In [1]: import numpy as np

In [2]: import numpy.linalg as la

In [3]: np.set_printoptions(suppress=True, linewidth=160)

In [4]: rd = lambda a: np.round(a, 2) + 0

In [5]: X = np.load("dump.npy")

In [6]: rd(X)
Out[6]: 
array([[0.33, 0.22, 0.33, 0.11],
       [0.43, 0.29, 0.14, 0.14],
       [0.3 , 0.2 , 0.4 , 0.1 ],
       [0.  , 0.6 , 0.  , 0.4 ]])

In [7]: rd(np.sort(np.abs(la.eigvals(X))))
Out[7]: array([0.  , 0.06, 0.36, 1.  ])

In [8]: assert X == X.T
Traceback (most recent call last):
  Cell In[8], line 1
    assert X == X.T
ValueError: The truth value of an array with more than one element is ambiguous. Use a.any() or a.all()


In [9]: rd((X - X.T) / 2)
Out[9]: 
array([[ 0.  , -0.1 ,  0.02,  0.06],
       [ 0.1 ,  0.  , -0.03, -0.23],
       [-0.02,  0.03,  0.  ,  0.05],
       [-0.06,  0.23, -0.05,  0.  ]])

In [10]: rd((X + X.T) / 2)
Out[10]: 
array([[0.33, 0.33, 0.32, 0.06],
       [0.33, 0.29, 0.17, 0.37],
       [0.32, 0.17, 0.4 , 0.05],
       [0.06, 0.37, 0.05, 0.4 ]])

In [11]: np.allclose(X @ X.T, X.T @ X)
Out[11]: False

In [12]: rd(np.abs(la.eigvals(X)).max())
Out[12]: np.float64(1.0)

In [13]: la.cond(X) > 100
Out[13]: np.True_

In [14]: np.argsort(-la.norm(X, axis=0).round(6), kind="stable")[:3]
Out[14]: array([1, 0, 2])

In [15]: la.matrix_rank(X, rtol=0.1)
Out[15]: np.int64(3)

In [16]: [round(float(x), 2) for x in la.svd(X, compute_uv=False)[:3]]
Out[16]: [1.02, 0.57, 0.2]

In [17]: vec = np.array([2, -8, -4, -1])

In [18]: rd(X @ np.eye(4)[0])
Out[18]: array([0.33, 0.43, 0.3 , 0.  ])

In [19]: np.sign((X @ vec).round(6))
Out[19]: array([-1., -1., -1., -1.])

In [20]: rd(X @ (2 * vec))
Out[20]: array([ -5.11,  -4.29,  -5.4 , -10.4 ])

In [21]: (X @ vec).argmax()
Out[21]: np.int64(1)

In [22]: la.norm(X @ vec) <= la.norm(X, 2) * la.norm(vec) + 1e-9
Out[22]: np.True_

In [23]: rd((X * vec).sum(axis=1))
Out[23]: array([-2.56, -2.14, -2.7 , -5.2 ])

In [24]: m1 = np.load("x.npy")

In [25]: m1
Out[25]: 
array([[-2.,  1.,  0.,  0.],
       [ 0., -2.,  1.,  0.],
       [ 0.,  0., -2.,  1.],
       [ 0.,  0.,  0., -2.]])

In [26]: rng = np.random.default_rng(8205)

In [27]: z = rng.permutation(4)

In [28]: z
Out[28]: array([1, 3, 0, 2])

In [29]: other = m1[z][:, z]

In [30]: other
Out[30]: 
array([[-2.,  0.,  0.,  1.],
       [ 0., -2.,  0.,  0.],
       [ 1.,  0., -2.,  0.],
       [ 0.,  1.,  0., -2.]])

In [31]: np.diag(other)
Out[31]: array([-2., -2., -2., -2.])

In [32]: rd(la.det(other)), rd(la.det(m1[z]))
Out[32]: (np.float64(16.0), np.float64(-16.0))

In [33]: mat = np.array([[7, 1, 8], [8, 7, 1], [1, 8, 7]])

In [34]: mat
Out[34]: 
array([[7, 1, 8],
       [8, 7, 1],
       [1, 8, 7]])

In [35]: left, s, Vh = la.svd(mat, full_matrices=False)

In [36]: rd(np.sqrt((s ** 2).sum())), rd(la.norm(mat))
Out[36]: (np.float64(18.49), np.float64(18.49))

In [37]: left.shape, s.shape, Vh.shape
Out[37]: ((3, 3), (3,), (3, 3))

In [38]: np.einsum("ii->", mat)
Out[38]: np.int64(21)

In [39]: rd(la.det(mat.T))
Out[39]: np.float64(688.0)

In [40]: rd(np.poly(mat))
Out[40]: array([   1.,  -21.,  123., -688.])

In [41]: rd(la.det(2 * mat)), rd(la.det(mat))
Out[41]: (np.float64(5504.0), np.float64(688.0))

In [42]: rd(la.norm(mat) ** 2 / la.norm(mat, 2) ** 2)
Out[42]: np.float64(1.34)

In [43]: rd(la.norm(mat, "nuc"))
Out[43]: np.float64(29.11)

In [44]: rd(la.norm(mat, axis=0))
Out[44]: array([10.68, 10.68, 10.68])

In [45]: other = mat[0, 0] * mat[1:] - np.outer(mat[1:, 0], mat[0])

In [46]: other
Out[46]: 
array([[  0,  41, -57],
       [  0,  55,  41]])

In [47]: np.flatnonzero(~other.round(6).any(axis=1))
Out[47]: array([], dtype=int64)

In [48]: rd(mat[:, 0] / mat[0, 0])
Out[48]: array([1.  , 1.14, 0.14])

In [49]: def softmax(z):
    ...:     e = np.exp(z - z.max(axis=-1, keepdims=True))
    ...:     return e / e.sum(axis=-1, keepdims=True)
    ...: 

In [50]: rd(softmax(10 * other[1]))
Out[50]: array([0., 1., 0.])

In [51]: rd(softmax(other[1] + 3))
Out[51]: array([0., 1., 0.])

In [52]: rd(softmax(other).sum(axis=1))
Out[52]: array([1., 1.])

In [53]: scores = other @ other.T / np.sqrt(3)

In [54]: softmax(scores).round(6).argmax(axis=1)
Out[54]: array([0, 1])

In [55]: softmax(scores)
Out[55]: 
array([[1., 0.],
       [0., 1.]])

In [56]: th = rng.uniform(0, 2 * np.pi, 23)

In [57]: O, _ = la.qr(np.array([[-2.0, 1.1], [0.5, -0.1], [-0.6, 0.7]]))

In [58]: F = 5 * np.c_[np.cos(th), np.sin(th)] @ O.T

In [59]: rd(F)
Out[59]: 
array([[ 4.47, -0.76,  2.1 ],
       [ 4.53, -0.87,  1.92],
       [-2.69, -0.89, -4.12],
       [-3.56,  2.54,  2.43],
       [ 3.16, -2.6 , -2.88],
       [ 2.66,  0.91,  4.13],
       [ 1.57, -2.52, -4.03],
       [-4.2 ,  2.32,  1.42],
       [ 1.8 , -2.55, -3.9 ],
       [-4.42,  2.16,  0.9 ],
       [-2.46, -1.03, -4.23],
       [ 4.69, -1.72,  0.25],
       [ 2.28,  1.14,  4.3 ],
       [ 2.85, -2.62, -3.17],
       [-1.94, -1.33, -4.41],
       [-1.19,  2.45,  4.19],
       [-0.94, -1.79, -4.57],
       [-3.89,  0.04, -3.14],
       [ 4.59, -0.98,  1.73],
       [ 2.94, -2.61, -3.08],
       [ 1.57, -2.52, -4.02],
       [-3.38,  2.57,  2.64],
       [ 4.03, -2.4 , -1.73]])

In [60]: other = F / np.sqrt((F ** 2).mean(axis=1, keepdims=True))

In [61]: la.matrix_rank(F - F.mean(axis=1, keepdims=True))
Out[61]: np.int64(2)

In [62]: rd(other[1])
Out[62]: array([ 1.57, -0.3 ,  0.67])

In [63]: z = F[:, 2] > np.median(F[:, 2])

In [64]: u = F[z].mean(axis=0) - F[~z].mean(axis=0)

In [65]: z.astype(int)
Out[65]: array([1, 1, 0, 1, 0, 1, 0, 1, 0, 1, 0, 1, 1, 0, 0, 1, 0, 0, 1, 0, 0, 1, 0])

In [66]: (((F - F.mean(axis=0)) @ u > 0) == z).mean()
Out[66]: np.float64(1.0)

In [67]: W0 = np.load("sample15.npy")

In [68]: W0
Out[68]: 
array([[6., 0., 5., 0.],
       [0., 6., 0., 5.],
       [5., 0., 6., 0.],
       [0., 5., 0., 6.]])

In [69]: low = la.cholesky(W0)

In [70]: rd(low)
Out[70]: 
array([[2.45, 0.  , 0.  , 0.  ],
       [0.  , 2.45, 0.  , 0.  ],
       [2.04, 0.  , 1.35, 0.  ],
       [0.  , 2.04, 0.  , 1.35]])

In [71]: rd(np.diag(low) ** 2)
Out[71]: array([6.  , 6.  , 1.83, 1.83])

In [72]: rd(W0 / np.sqrt(np.outer(np.diag(W0), np.diag(W0))))
Out[72]: 
array([[1.  , 0.  , 0.83, 0.  ],
       [0.  , 1.  , 0.  , 0.83],
       [0.83, 0.  , 1.  , 0.  ],
       [0.  , 0.83, 0.  , 1.  ]])

In [73]: ev, V = la.eigh(W0)

In [74]: vec = np.array([1, 3, -1, -2])

In [75]: rd(V * np.abs(ev) @ V.T)
Out[75]: 
array([[6., 0., 5., 0.],
       [0., 6., 0., 5.],
       [5., 0., 6., 0.],
       [0., 5., 0., 6.]])

In [76]: rd(V * np.sqrt(ev) @ V.T)
Out[76]: 
array([[2.16, 0.  , 1.16, 0.  ],
       [0.  , 2.16, 0.  , 1.16],
       [1.16, 0.  , 2.16, 0.  ],
       [0.  , 1.16, 0.  , 2.16]])

In [77]: np.abs(W0).sum(axis=1).max(), np.abs(ev).max()
Out[77]: (np.float64(11.0), np.float64(11.0))

In [78]: rd(la.eigvalsh(W0[1:, 1:]))
Out[78]: array([ 1.,  6., 11.])

In [79]: vec @ W0 @ vec
Out[79]: np.float64(20.0)

In [80]: O, R = la.qr(W0)

In [81]: rd(np.abs(np.diag(R)))
Out[81]: array([7.81, 7.81, 1.41, 1.41])

In [82]: rd(O.T @ O)
Out[82]: 
array([[1., 0., 0., 0.],
       [0., 1., 0., 0.],
       [0., 0., 1., 0.],
       [0., 0., 0., 1.]])

In [83]: np.allclose(R.T @ R, W0.T @ W0)
Out[83]: True

In [84]: rd(R)
Out[84]: 
array([[-7.81,  0.  , -7.68,  0.  ],
       [ 0.  , -7.81,  0.  , -7.68],
       [ 0.  ,  0.  ,  1.41,  0.  ],
       [ 0.  ,  0.  ,  0.  ,  1.41]])

In [85]: rd(O)
Out[85]: 
array([[-0.77,  0.  , -0.64,  0.  ],
       [ 0.  , -0.77,  0.  , -0.64],
       [-0.64,  0.  ,  0.77,  0.  ],
       [ 0.  , -0.64,  0.  ,  0.77]])

In [86]: rd(O @ R)
Out[86]: 
array([[6., 0., 5., 0.],
       [0., 6., 0., 5.],
       [5., 0., 6., 0.],
       [0., 5., 0., 6.]])

In [87]: O.shape, R.shape
Out[87]: ((4, 4), (4, 4))

In [88]: K = np.diag(np.array([3, -3, -5, -3])) + -1 * np.eye(4, k=1) + -1 * np.eye(4, k=-1)

In [89]: K
Out[89]: 
array([[ 3., -1.,  0.,  0.],
       [-1., -3., -1.,  0.],
       [ 0., -1., -5., -1.],
       [ 0.,  0., -1., -3.]])

In [90]: other = np.array([[3, 0, 1], [2, 3, 3], [1, 3, 1], [2, 0, 0]])

In [91]: la.matrix_rank(np.vstack([K, other.T]))
Out[91]: np.int64(4)

In [92]: np.einsum("ik,kj->ij", K, other)
Out[92]: 
array([[  7.,  -3.,   0.],
       [-10., -12., -11.],
       [ -9., -18.,  -8.],
       [ -7.,  -3.,  -1.]])

In [93]: np.einsum("ik,kj->ji", K, other)
Out[93]: 
array([[  7., -10.,  -9.,  -7.],
       [ -3., -12., -18.,  -3.],
       [  0., -11.,  -8.,  -1.]])

In [94]: K @ other
Out[94]: 
array([[  7.,  -3.,   0.],
       [-10., -12., -11.],
       [ -9., -18.,  -8.],
       [ -7.,  -3.,  -1.]])

In [95]: J = np.load("out4.npy")

In [96]: J
Out[96]: 
array([[0, 0, 0, 0],
       [0, 0, 0, 2],
       [3, 1, 0, 1],
       [0, 0, 0, 0]])

In [97]: rd(np.trace(la.pinv(J) @ J))
Out[97]: np.float64(2.0)

In [98]: la.lstsq(J[:-1].T, J[-1])[2]
Out[98]: np.int32(2)

In [99]: np.unique(J.round(6), axis=0).shape
Out[99]: (3, 4)

In [100]: rd(J @ la.pinv(J) @ J)
Out[100]: 
array([[0., 0., 0., 0.],
       [0., 0., 0., 2.],
       [3., 1., 0., 1.],
       [0., 0., 0., 0.]])

In [101]: arr = np.diag(np.array([0, -3]))

In [102]: arr
Out[102]: 
array([[ 0,  0],
       [ 0, -3]])

In [103]: # column 1 is much longer than the rest

In [104]: ev, V = la.eigh(arr)

In [105]: vec = np.array([0, -1])

In [106]: rd(la.eigvalsh(arr[1:, 1:]))
Out[106]: array([-3.])

In [107]: V * np.abs(ev) @ V.T
Out[107]: 
array([[0., 0.],
       [0., 3.]])

In [108]: vec @ arr @ vec
Out[108]: np.int64(-3)
